$ python -q
>>> import numpy as np
>>> np.set_printoptions(suppress=True, linewidth=200)
>>> J = np.load("data.npy")
>>> J.round(2) + 0
array([[  7.03,  -1.94,   0.16,   6.6 ,   0.1 ,   1.12,   2.29,   7.35,  -2.37,  -1.77,  -7.62,  -0.03,  -2.04,   9.61],
       [ -1.34,  -7.52,  11.81,   1.18,   9.74,  12.89, -13.57,  21.33,   7.21,   9.1 ,   7.58,  12.15,  21.75,  -0.97],
       [  1.01,  17.94, -14.56,   2.46, -17.29, -11.05,  24.64, -19.18,  -4.24,  -6.16,  -2.71, -20.82, -20.82,  -1.71],
       [  4.18,  -1.3 ,  17.08,   3.69,  11.  ,  -1.17,  -5.43,   8.03,  10.56,   2.53,   7.21,  12.84,  11.06,   1.76],
       [ -5.72,   0.07,   5.64,  -1.63,   2.69,  10.54,  -6.21,  12.58,   6.92,   9.17,  11.49,   3.91,  17.21,  -7.62],
       [ -2.76,  13.18,  -6.73,   0.01, -10.39,  -3.93,  14.17,  -9.46,   1.18,  -0.06,   4.98, -12.24,  -6.5 ,  -6.23],
       [ 15.2 ,  -3.35,   1.04,  11.59,   1.39,  -5.96,   5.94,   4.12,  -5.33,  -8.2 , -16.98,   0.89, -11.77,  19.61],
       [ -3.26,  10.29,   6.05,  -0.94,  -0.85,  -3.57,   5.92,  -4.83,   9.31,   3.08,  12.96,  -0.95,   4.27,  -8.88],
       [ -5.05,   0.04,  -5.48,  -0.46,  -4.65,  12.84,  -1.53,  12.31,  -1.  ,   7.22,   3.26,  -4.67,   9.91,  -4.02],
       [ -5.37,  12.91,   9.19,  -2.62,   0.2 ,  -5.17,   6.04,  -7.51,  13.06,   4.27,  18.5 ,   0.29,   6.56, -13.19],
       [  6.65,  -0.66,   0.99,   6.22,   0.15,  -0.15,   3.06,   5.6 ,  -1.27,  -1.85,  -6.12,   0.  ,  -2.25,   8.45],
       [  0.53,  -5.06,   1.08,   2.85,   1.74,  11.07,  -5.64,  16.43,  -0.16,   5.2 ,  -0.77,   2.58,  10.63,   2.95],
       [  0.34,   0.67,  -2.77,   2.56,  -2.98,   5.86,   1.68,   7.76,  -1.02,   2.64,  -0.86,  -3.2 ,   3.26,   1.41],
       [ -4.11,   6.76,  -4.8 ,  -0.45,  -6.72,   4.16,   5.84,   1.32,   1.11,   3.86,   5.29,  -7.51,   2.61,  -5.75],
       [ 15.56, -15.55, -13.74,  13.73,  -3.77,  11.3 ,  -0.88,  22.9 , -19.27,  -5.55, -32.06,  -4.48,  -9.15,  28.58],
       [  6.24,   4.06,   7.62,   5.17,   2.75,  -6.79,   5.16,  -1.49,   4.86,  -2.52,   0.63,   2.79,  -2.36,   4.43],
       [ -1.73,   4.93, -14.45,   1.78, -12.36,   6.33,   9.22,   2.69,  -6.99,   1.33,  -4.61, -14.17,  -4.55,   0.2 ],
       [ 12.76,   5.81,  43.02,   6.58,  25.67, -24.89,  -2.26,  -8.89,  27.22,  -4.49,  17.48,  28.81,   7.04,   2.56],
       [  9.03,  -5.73,   8.19,   7.56,   6.89,   1.16,  -3.4 ,  11.78,   1.26,  -1.04,  -6.05,   7.91,   3.31,  11.47],
       [ -6.96,  10.37, -15.1 ,  -1.75, -14.96,   5.78,  11.65,  -2.26,  -3.79,   3.65,   3.11, -17.06,  -2.69,  -7.98],
       [  3.81,  -4.22,  -1.83,   4.97,  -0.43,   7.51,  -1.46,  13.  ,  -3.17,   1.66,  -6.15,  -0.26,   3.52,   7.22],
       [  0.54,   0.32, -11.35,   3.29,  -8.52,   8.33,   4.74,   8.27,  -7.11,   1.55,  -6.97,  -9.64,  -1.61,   3.94],
       [  4.4 ,   1.83,  -3.41,   4.97,  -3.75,   0.55,   5.84,   3.3 ,  -2.68,  -1.41,  -5.5 ,  -4.49,  -3.95,   5.9 ],
       [ -0.87,   2.08, -13.76,   2.47, -10.81,   8.45,   6.57,   6.5 ,  -7.7 ,   1.78,  -6.27, -12.29,  -2.67,   2.18],
       [ -1.5 ,  -4.02,  -9.41,   2.25,  -5.64,  14.79,  -1.89,  16.29,  -6.28,   5.26,  -5.03,  -5.89,   6.51,   2.76],
       [  9.19,  -0.42,  17.67,   6.61,  11.16,  -7.48,  -1.41,   3.37,   9.3 ,  -2.08,   2.19,  12.57,   3.48,   7.18],
       [ -2.98,  -1.76, -11.53,   1.33,  -7.93,  14.34,   0.3 ,  13.79,  -6.49,   5.39,  -3.85,  -8.55,   5.24,   0.65],
       [  6.33,  -2.8 , -16.9 ,   7.4 , -10.89,   7.35,   7.48,   9.33, -14.08,  -2.93, -18.54, -12.69, -10.01,  13.4 ],
       [  0.76,   1.02,  -5.45,   2.97,  -4.87,   5.75,   3.35,   6.98,  -2.92,   1.81,  -3.  ,  -5.45,   0.8 ,   2.44],
       [  3.55,  -1.11,   5.23,   4.09,   3.06,   2.42,  -1.1 ,   8.29,   2.71,   1.54,   0.1 ,   3.66,   4.98,   3.9 ],
       [ -2.39,  12.34, -16.41,   0.95, -16.47,  -0.78,  17.25,  -8.29,  -5.87,  -1.24,  -2.24, -19.29, -11.76,  -3.04],
       [  2.32,   5.97,  21.56,   1.71,  11.17,  -8.6 ,  -0.82,  -2.01,  16.53,   1.85,  15.2 ,  12.8 ,   9.36,  -4.45],
       [ 12.24,  -1.89,  15.11,   8.74,  10.09,  -8.29,   0.08,   3.66,   5.92,  -4.47,  -3.6 ,  11.16,  -0.9 ,  12.  ],
       [ -3.  ,  -4.59,  -3.37,   0.98,  -1.46,  15.37,  -5.8 ,  18.08,  -1.72,   7.53,   0.51,  -0.88,  12.63,  -0.29],
       [  6.2 ,   3.38,   7.71,   5.19,   3.07,  -6.01,   4.39,  -0.4 ,   4.73,  -2.21,   0.46,   3.2 ,  -1.6 ,   4.64],
       [ -6.82,  -4.11, -21.24,  -0.15, -13.55,  23.51,  -0.98,  20.06, -12.39,   8.44,  -6.86, -14.65,   7.33,  -0.51],
       [  1.57,  15.77,  -7.06,   2.45, -11.5 , -11.19,  19.88, -16.29,   0.05,  -4.87,   0.8 , -14.01, -15.26,  -2.07],
       [  0.46,   1.13,  16.19,   1.32,   9.41,   0.16,  -5.03,   6.73,  12.11,   4.69,  11.85,  11.16,  13.5 ,  -3.38],
       [ -8.64,  18.49, -10.2 ,  -3.71, -14.82,  -2.89,  17.12, -13.73,   2.64,   2.53,  11.5 , -17.2 ,  -5.21, -14.41],
       [ -3.41,  13.13,   1.32,  -0.92,  -5.06,  -5.35,  10.6 ,  -9.05,   6.95,   1.51,  11.08,  -5.99,  -0.93,  -9.  ],
       [ -6.91,   6.9 ,   4.2 ,  -2.76,  -0.87,   4.48,   0.67,   2.83,   8.43,   7.34,  14.57,  -0.5 ,  11.58, -11.37],
       [  0.76,   7.59, -12.66,   2.96, -12.12,   0.31,  12.96,  -3.07,  -5.92,  -1.65,  -5.23, -14.24,  -9.56,   1.63],
       [  6.84,  -1.85,   2.18,   6.35,   1.39,   0.68,   1.48,   7.31,  -0.88,  -1.39,  -6.02,   1.49,  -0.71,   8.85],
       [  2.67,  -4.02,   0.37,   4.11,   0.92,   7.88,  -2.86,  13.42,  -1.16,   2.84,  -3.29,   1.4 ,   6.2 ,   5.24],
       [ 14.05,  10.44,  13.97,   8.98,   4.72, -23.68,  14.57, -16.54,   8.12, -11.  ,  -1.58,   4.1 , -15.8 ,   9.52],
       [ 10.82,   2.02,  22.71,   7.07,  13.61, -13.24,   0.3 ,  -1.53,  12.87,  -3.83,   4.65,  15.15,   1.74,   6.87],
       [  5.48, -15.92,   0.38,   6.71,   5.49,  18.33, -13.38,  29.93,  -5.79,   5.07, -11.2 ,   7.12,  13.52,  13.29],
       [  3.72,  -3.73,   7.68,   4.23,   5.68,   4.53,  -4.66,  12.2 ,   3.55,   2.72,   0.5 ,   6.83,   8.63,   4.53],
       [  4.04,   2.68,  -1.11,   4.53,  -2.56,  -0.64,   5.6 ,   2.21,  -0.71,  -1.15,  -3.22,  -3.12,  -2.93,   4.57],
       [  9.61, -13.09,  16.62,   7.9 ,  15.26,   6.58, -13.92,  22.65,   4.63,   2.38,  -3.99,  17.99,  14.3 ,  12.98]])
>>> left, s, VT = np.linalg.svd(J)
>>> np.argmax(s[:-1] / (s[1:] + 1e-6)) + 1
np.int64(4)
>>> B = left[:, :4] @ np.diag(s[:4]) @ VT[:4]
>>> round(np.linalg.norm(J - B) / np.linalg.norm(J), 2)
np.float64(0.0)
